$ python3 -q
>>> import numpy as np
>>> from numpy import linalg as LA
>>> np.set_printoptions(precision=3, suppress=True, linewidth=200)
>>> def rnd(a):
...     return np.round(a, 3) + 0
... 
>>> mat = np.loadtxt("run10.csv", delimiter=",")
>>> mat
array([[3., 0., 0., 0., 0., 2., 0., 0., 0.],
       [0., 2., 2., 1., 0., 0., 3., 3., 3.],
       [0., 0., 0., 2., 1., 0., 0., 3., 0.],
       [0., 0., 1., 2., 0., 0., 3., 1., 2.],
       [0., 0., 0., 0., 0., 0., 3., 1., 1.],
       [0., 0., 0., 0., 0., 2., 0., 0., 0.],
       [0., 2., 0., 2., 1., 0., 2., 2., 0.],
       [0., 2., 1., 2., 1., 0., 2., 0., 1.],
       [0., 1., 0., 2., 1., 0., 0., 1., 0.]])
>>> x = np.array([1, 0, 2, 2, 0, 1, 2, 2, 0])
>>> rhs = mat @ x
>>> beta, lr = np.zeros(9), 1 / LA.norm(mat, 2) ** 2
>>> for i in range(3):
...     beta -= lr * mat.T @ (mat @ beta - rhs)
...     if i % 1 == 0: print(i, round(LA.norm(mat @ beta - rhs), 3))
... 
0 5.145
1 4.374
2 3.74
>>> rnd(LA.cond(mat))
np.float64(40.541)
>>> rnd(beta)
array([0.438, 0.919, 0.666, 1.483, 0.461, 0.409, 1.84 , 1.666, 1.126])
>>> rng = np.random.default_rng(35657)
>>> labels = rng.permutation(9)
>>> labels
array([4, 8, 6, 7, 5, 2, 0, 3, 1])
>>> out = mat[labels][:, labels]
>>> out
array([[0., 1., 3., 1., 0., 0., 0., 0., 0.],
       [1., 0., 0., 1., 0., 0., 0., 2., 1.],
       [1., 0., 2., 2., 0., 0., 0., 2., 2.],
       [1., 1., 2., 0., 0., 1., 0., 2., 2.],
       [0., 0., 0., 0., 2., 0., 0., 0., 0.],
       [1., 0., 0., 3., 0., 0., 0., 2., 0.],
       [0., 0., 0., 0., 2., 0., 3., 0., 0.],
       [0., 2., 3., 1., 0., 1., 0., 2., 0.],
       [0., 3., 3., 3., 0., 2., 0., 1., 2.]])
>>> rnd(LA.det(out)), rnd(LA.det(mat[labels]))
(np.float64(216.0), np.float64(216.0))
>>> rnd(np.sort(np.abs(LA.eigvals(out))))
array([0.3  , 0.66 , 1.525, 1.525, 2.   , 2.609, 3.   , 3.435, 8.712])
>>> np.allclose(out, mat)
False
>>> out = LA.invert(mat)
Traceback (most recent call last):
  File "<python-input-20>", line 1, in <module>
    out = LA.invert(mat)
          ^^^^^^^^^
AttributeError: module 'numpy.linalg' has no attribute 'invert'
>>> out = LA.inv(mat)
>>> rnd(LA.cond(mat))
np.float64(40.541)
>>> (np.abs(out) > 1e-9).astype(int)
array([[1, 0, 0, 0, 0, 1, 0, 0, 0],
       [0, 1, 1, 1, 1, 0, 1, 1, 1],
       [0, 1, 1, 1, 1, 0, 1, 1, 1],
       [0, 1, 1, 1, 1, 0, 1, 1, 1],
       [0, 1, 1, 1, 1, 0, 1, 1, 1],
       [0, 0, 0, 0, 0, 1, 0, 0, 0],
       [0, 1, 1, 1, 1, 0, 1, 1, 1],
       [0, 1, 1, 1, 1, 0, 1, 1, 1],
       [0, 1, 1, 1, 1, 0, 1, 1, 1]])
>>> rnd(mat @ out)
array([[1., 0., 0., 0., 0., 0., 0., 0., 0.],
       [0., 1., 0., 0., 0., 0., 0., 0., 0.],
       [0., 0., 1., 0., 0., 0., 0., 0., 0.],
       [0., 0., 0., 1., 0., 0., 0., 0., 0.],
       [0., 0., 0., 0., 1., 0., 0., 0., 0.],
       [0., 0., 0., 0., 0., 1., 0., 0., 0.],
       [0., 0., 0., 0., 0., 0., 1., 0., 0.],
       [0., 0., 0., 0., 0., 0., 0., 1., 0.],
       [0., 0., 0., 0., 0., 0., 0., 0., 1.]])
